$ ipython --no-banner

In [1]: import numpy as np

In [2]: import numpy.linalg as la

In [3]: np.set_printoptions(precision=1, suppress=True, linewidth=140)

In [4]: def tidy(a):
   ...:     return np.round(a, 1) + 0
   ...: 

In [5]: M = np.load("x.npy")

In [6]: M
Out[6]: 
array([[-5,  2, -2,  7, -5,  1, -7,  0, -5, -9, -1, -3, -4,  5],
       [-4, -1, -5,  0, -4,  9, -3, -3,  7,  2, -3,  5, -3, -4],
       [-5,  2, -2,  7, -5,  1, -7,  0, -5, -9, -1, -3, -4,  5],
       [ 1,  3,  3, -2, -3, -8, -7,  4,  8,  9,  4, -5, -2, -2],
       [-9, -9,  4, -7, -6, -9,  8, -7,  6, -2,  8, -4,  3, -3],
       [ 2,  3,  0, -6,  8,  4, -8,  4,  7,  5,  6, -5, -6,  1],
       [-9,  2, -9,  6,  7, -6, -5, -3,  4, -8, -4, -3,  6,  6],
       [ 1,  7, -1, -4, -1,  5, -1, -5,  7,  7,  5, -8,  1,  3],
       [ 2,  3, -5,  8, -8,  4, -7, -2,  5,  7, -7, -6, -5, -1]])

In [7]: # row 2 repeats row 0

In [8]: r = la.matrix_rank(M)

In [9]: r
Out[9]: np.int64(8)

In [10]: null = la.svd(M)[2][r:].T

In [11]: [int(la.matrix_rank(M[:, :j + 1])) for j in range(14)]
Out[11]: [1, 2, 3, 4, 5, 6, 7, 8, 8, 8, 8, 8, 8, 8]

In [12]: null.shape
Out[12]: (14, 6)

In [13]: [int(la.matrix_rank(np.delete(M, i, axis=0))) for i in range(9)]
Out[13]: [8, 7, 8, 7, 7, 7, 7, 7, 7]

In [14]: tidy(la.norm(M, 2) / la.norm(M))
Out[14]: np.float64(0.5)

In [15]: J = np.load("block7.npy")

In [16]: tidy(J)
Out[16]: 
array([[ 0.9, -0.1,  0.3,  0.3,  0.1],
       [-0.1,  0.9,  0.3,  0.3,  0.1],
       [ 0.3,  0.3,  0.1, -0.9, -0.3],
       [ 0.3,  0.3, -0.9,  0.1, -0.3],
       [ 0.1,  0.1, -0.3, -0.3,  0.9]])

In [17]: O, R = la.qr(J)

In [18]: np.trace(O @ O.T)
Out[18]: np.float64(5.0)

In [19]: tidy(O @ R)
Out[19]: 
array([[ 0.9, -0.1,  0.3,  0.3,  0.1],
       [-0.1,  0.9,  0.3,  0.3,  0.1],
       [ 0.3,  0.3,  0.1, -0.9, -0.3],
       [ 0.3,  0.3, -0.9,  0.1, -0.3],
       [ 0.1,  0.1, -0.3, -0.3,  0.9]])

In [20]: tidy(O.T @ O)
Out[20]: 
array([[1., 0., 0., 0., 0.],
       [0., 1., 0., 0., 0.],
       [0., 0., 1., 0., 0.],
       [0., 0., 0., 1., 0.],
       [0., 0., 0., 0., 1.]])

In [21]: tidy(np.abs(np.diag(R)))
Out[21]: array([1., 1., 1., 1., 1.])

In [22]: np.allclose(R.T @ R, J.T @ J)
Out[22]: True
